$ ipython --no-banner

In [1]: import numpy as np

In [2]: np.set_printoptions(suppress=True, linewidth=140)

In [3]: def rnd(a):
   ...:     return np.round(a, 2) + 0
   ...: 

In [4]: rng = np.random.default_rng(680864)

In [5]: E = np.eye(8, dtype=int)[rng.permutation(8)] * np.array([-1, 1, 0, -2, -2, -1, -1, 3])

In [6]: E
Out[6]: 
array([[ 0,  0,  0, -2,  0,  0,  0,  0],
       [ 0,  0,  0,  0,  0,  0, -1,  0],
       [ 0,  0,  0,  0,  0,  0,  0,  3],
       [ 0,  1,  0,  0,  0,  0,  0,  0],
       [ 0,  0,  0,  0, -2,  0,  0,  0],
       [ 0,  0,  0,  0,  0,  0,  0,  0],
       [ 0,  0,  0,  0,  0, -1,  0,  0],
       [-1,  0,  0,  0,  0,  0,  0,  0]])

In [7]: # rank 7

In [8]: U, sv, Vt = np.linalg.svd(E)

In [9]: np.argmax(sv[:-1] / (sv[1:] + 1e-6)) + 1
Out[9]: np.int64(7)

In [10]: sv
Out[10]: array([3., 2., 2., 1., 1., 1., 1., 0.])

In [11]: out = U[:, :7] @ np.diag(sv[:7]) @ Vt[:7]

In [12]: out
Out[12]: 
array([[ 0.,  0.,  0., -2.,  0.,  0.,  0.,  0.],
       [ 0.,  0.,  0.,  0.,  0.,  0., -1.,  0.],
       [ 0.,  0.,  0.,  0.,  0.,  0.,  0.,  3.],
       [ 0.,  1.,  0.,  0.,  0.,  0.,  0.,  0.],
       [ 0.,  0.,  0.,  0., -2.,  0.,  0.,  0.],
       [ 0.,  0.,  0.,  0.,  0.,  0.,  0.,  0.],
       [ 0.,  0.,  0.,  0.,  0., -1.,  0.,  0.],
       [-1.,  0.,  0.,  0.,  0.,  0.,  0.,  0.]])

In [13]: rnd(np.linalg.norm(E - out) / np.linalg.norm(E))
Out[13]: np.float64(0.0)

In [14]: rnd(np.linalg.norm(E - out, 2)), sv[7]
Out[14]: (np.float64(0.0), np.float64(0.0))

In [15]: np.linalg.matrix_rank(E, rtol=0.05)
Out[15]: np.int64(7)

In [16]: np.abs(E - out).max()
Out[16]: np.float64(0.0)

In [17]: np.linalg.matrix_rank(out)
Out[17]: np.int64(7)

In [18]: rnd(np.abs(np.linalg.eigvals(out)).max())
Out[18]: np.float64(2.0)

In [19]: np.trace(out)
Out[19]: np.float64(-2.0)

In [20]: rnd(np.linalg.det(out))
Out[20]: np.float64(0.0)

In [21]: np.allclose(out @ out.T, out.T @ out)
Out[21]: False

In [22]: (out - out.T) / 2
Out[22]: 
array([[ 0. ,  0. ,  0. , -1. ,  0. ,  0. ,  0. ,  0.5],
       [ 0. ,  0. ,  0. , -0.5,  0. ,  0. , -0.5,  0. ],
       [ 0. ,  0. ,  0. ,  0. ,  0. ,  0. ,  0. ,  1.5],
       [ 1. ,  0.5,  0. ,  0. ,  0. ,  0. ,  0. ,  0. ],
       [ 0. ,  0. ,  0. ,  0. ,  0. ,  0. ,  0. ,  0. ],
       [ 0. ,  0. ,  0. ,  0. ,  0. ,  0. ,  0.5,  0. ],
       [ 0. ,  0.5,  0. ,  0. ,  0. , -0.5,  0. ,  0. ],
       [-0.5,  0. , -1.5,  0. ,  0. ,  0. ,  0. ,  0. ]])

In [23]: np.allclose(out, out.T)
Out[23]: False

In [24]: feats = np.load("sample0.npy")

In [25]: feats
Out[25]: 
array([[2, 2, 2, 0, 2, 1],
       [1, 1, 1, 0, 0, 2],
       [1, 1, 1, 0, 0, 2],
       [1, 1, 1, 0, 0, 2],
       [0, 2, 2, 2, 1, 2],
       [0, 2, 2, 1, 1, 2],
       [2, 3, 4, 2, 3, 2],
       [3, 2, 3, 0, 2, 2],
       [0, 0, 0, 0, 0, 0],
       [5, 6, 7, 2, 5, 5],
       [0, 0, 0, 0, 0, 0],
       [2, 4, 5, 2, 1, 6],
       [0, 0, 0, 0, 0, 0],
       [1, 1, 2, 0, 0, 2],
       [0, 0, 0, 0, 0, 0],
       [1, 1, 1, 0, 0, 2],
       [4, 3, 4, 1, 4, 1],
       [3, 3, 4, 1, 2, 3],
       [3, 3, 4, 1, 2, 3],
       [0, 2, 2, 2, 1, 2],
       [3, 2, 4, 1, 2, 2],
       [1, 3, 3, 1, 1, 4],
       [0, 2, 2, 2, 1, 2]])

In [26]: t3 = np.stack([feats, 2 * feats, feats[::-1]])

In [27]: t3.shape
Out[27]: (3, 23, 6)

In [28]: np.linalg.matrix_rank(t3.reshape(3, -1))
Out[28]: np.int64(2)

In [29]: np.linalg.matrix_rank(t3)
Out[29]: array([6, 6, 6])

In [30]: rnd(np.linalg.norm(t3, axis=(1, 2)))
Out[30]: array([26., 52., 26.])

In [31]: U, sv, Vt = np.linalg.svd(feats, full_matrices=False)

In [32]: rnd(np.abs(Vt[0]))
Out[32]: array([0.36, 0.46, 0.57, 0.18, 0.32, 0.45])

In [33]: rnd(sv)
Out[33]: array([24.87,  6.18,  3.99,  1.54,  0.84,  0.32])

In [34]: rnd(sv / sv[0])
Out[34]: array([1.  , 0.25, 0.16, 0.06, 0.03, 0.01])

In [35]: M = np.load("w.npy")

In [36]: M
Out[36]: 
array([[-1.2,  1.6, -0.4, -0.2, -0.1,  0.8,  0.4,  0.3, -0.6, -0.5],
       [ 1.6, -0.6,  0. ,  1. , -0.7, -0.7, -0.8,  0.5, -0.1,  0.4],
       [-1.3,  1.5, -0.2,  0.3, -1.3,  0.9,  0.6, -2. ,  0.1,  1.9],
       [ 1.2,  0. , -0.3, -0.5, -0.7,  0.4,  0.7,  1.2, -1. ,  0.9],
       [-0.3,  0.9, -0.8,  0.8,  1.4, -1.3, -0.9,  0.2,  0.9, -0.7],
       [-0.7, -0.5, -0.3,  1.2, -0.2, -1.4,  1. ,  0.4, -0.2, -1.3],
       [-0.7,  0.1, -1.1,  0.1, -1.2, -1.5,  1. ,  0.9, -1.8, -0.1],
       [ 1.6, -0.7,  1. , -0.8, -1.4, -0.4,  0.1,  1. , -2.6, -0.5],
       [-1. ,  0.4,  0.1,  0.7, -0.8,  0.3, -0.2,  0.9, -0.5, -0.9]])

In [37]: x = np.array([1, -3, 2, 0, -3, -3, 1, -1, 1, 1])

In [38]: rnd((M * x).sum(axis=1))
Out[38]: array([-9.9,  6.6, -0.4,  0.9, -5.8,  4.1,  3.1,  7.1, -3. ])

In [39]: np.sign((M @ x).round(6))
Out[39]: array([-1.,  1., -1.,  1., -1.,  1.,  1.,  1., -1.])

In [40]: (M @ x).argmax()
Out[40]: np.int64(7)

In [41]: out = M / np.sqrt((M ** 2).mean(axis=1, keepdims=True))

In [42]: np.linalg.matrix_rank(M - M.mean(axis=1, keepdims=True))
Out[42]: np.int64(9)

In [43]: t3 = np.stack([M, 4 * M, M[::-1]])

In [44]: np.linalg.matrix_rank(t3.reshape(3, -1))
Out[44]: np.int64(2)

In [45]: rnd(np.einsum("bij,cij->bc", t3, t3))
Out[45]: 
array([[  77.13,  308.52,   18.44],
       [ 308.52, 1234.08,   73.76],
       [  18.44,   73.76,   77.13]])

In [46]: rnd(np.linalg.norm(t3, axis=(1, 2)))
Out[46]: array([ 8.78, 35.13,  8.78])

In [47]: hat = feats @ np.linalg.solve(feats.T @ feats, feats.T)

In [48]: rnd(np.trace(hat))
Out[48]: np.float64(6.0)

In [49]: O, _ = np.linalg.qr(np.array([[0.3, 0.2, 0.8, 0.2, 2.1, -0.3],
    ...:     [-1.3, 0.5, 0.8, -0.7, -1.1, 2.2],
    ...:     [0.9, 1.0, -0.1, -0.7, -1.0, 0.9],
    ...:     [-0.3, -0.6, -0.6, 2.0, 0.1, -1.2],
    ...:     [0.4, -0.7, 0.1, -0.4, -1.4, -0.2],
    ...:     [-0.1, -0.1, -1.0, -0.4, 0.1, 1.2]]))

In [50]: m1 = O[:, :5]

In [51]: rnd(m1)
Out[51]: 
array([[-0.18, -0.12,  0.53, -0.3 ,  0.54],
       [ 0.77, -0.41,  0.2 ,  0.15, -0.27],
       [-0.53, -0.64, -0.21, -0.09, -0.43],
       [ 0.18,  0.39, -0.28, -0.72, -0.31],
       [-0.24,  0.5 ,  0.33,  0.47, -0.44],
       [ 0.06,  0.06, -0.67,  0.37,  0.4 ]])

In [52]: # columns are unit length and at right angles

In [53]: x = np.array([0, 2, 0, 0, -2])

In [54]: y = m1 @ x

In [55]: rnd(np.linalg.pinv(m1) @ m1)
Out[55]: 
array([[1., 0., 0., 0., 0.],
       [0., 1., 0., 0., 0.],
       [0., 0., 1., 0., 0.],
       [0., 0., 0., 1., 0.],
       [0., 0., 0., 0., 1.]])

In [56]: y = y + 0.02 * rng.normal(size=6)

In [57]: rnd(y)
Out[57]: array([-1.3 , -0.3 , -0.41,  1.37,  1.89, -0.69])

In [58]: c, *_ = np.linalg.lstsq(m1, y)

In [59]: rnd(m1.T @ (y - m1 @ c))
Out[59]: array([0., 0., 0., 0., 0.])

In [60]: hat = m1 @ np.linalg.solve(m1.T @ m1, m1.T)

In [61]: rnd(np.diag(hat))
Out[61]: array([0.71, 0.9 , 0.93, 0.89, 0.83, 0.75])

In [62]: np.allclose(hat @ hat, hat)
Out[62]: True

In [63]: out = np.c_[m1[:, :2] @ np.array([[3, 1], [2, 2]]), np.array([8, 1, 9, 5, 8, 7])]

In [64]: rnd(out)
Out[64]: 
array([[-0.78, -0.42,  8.  ],
       [ 1.49, -0.05,  1.  ],
       [-2.87, -1.81,  9.  ],
       [ 1.32,  0.97,  5.  ],
       [ 0.29,  0.76,  8.  ],
       [ 0.3 ,  0.19,  7.  ]])

In [65]: rnd(np.linalg.lstsq(m1, out[:, 0])[0])
Out[65]: array([3., 2., 0., 0., 0.])

In [66]: np.linalg.matrix_rank(np.c_[m1, out])
Out[66]: np.int64(6)

In [67]: rnd(np.linalg.norm(out - m1 @ np.linalg.lstsq(m1, out)[0], axis=0))
Out[67]: array([ 0.  ,  0.  , 15.55])

In [68]: np.linalg.matrix_rank(out)
Out[68]: np.int64(3)

In [69]: data = np.load("data.npy")

In [70]: data
Out[70]: 
array([[ 0.8,  6. , -1.2],
       [-0.2, -1. , -0.4],
       [ 0.4, 11. ,  0.8],
       [ 1.4,  5. ,  0.6],
       [-0.3,  0. ,  0. ],
       [-0.2,  3.5,  0.7],
       [ 0.6, -8. , -1.3]])

In [71]: r0 = np.array([3, 3])

In [72]: np.cross(data[6, :3], data[4, :3])
Out[72]: array([ 0.  ,  0.39, -2.4 ])

In [73]: rnd(np.array([np.convolve(row, r0, "same") for row in data]))
Out[73]: 
array([[  2.4,  20.4,  14.4],
       [ -0.6,  -3.6,  -4.2],
       [  1.2,  34.2,  35.4],
       [  4.2,  19.2,  16.8],
       [ -0.9,  -0.9,   0. ],
       [ -0.6,   9.9,  12.6],
       [  1.8, -22.2, -27.9]])

In [74]: O, Rm = np.linalg.qr(data)

In [75]: rnd(abs(Rm[0, 0])), rnd(np.linalg.norm(data[:, 0]))
Out[75]: (np.float64(1.81), np.float64(1.81))

In [76]: rnd(np.abs(np.diag(Rm)))
Out[76]: array([ 1.81, 14.94,  1.69])

In [77]: O.shape, Rm.shape
Out[77]: ((7, 3), (3, 3))

In [78]: rnd(O.T @ O)
Out[78]: 
array([[1., 0., 0.],
       [0., 1., 0.],
       [0., 0., 1.]])
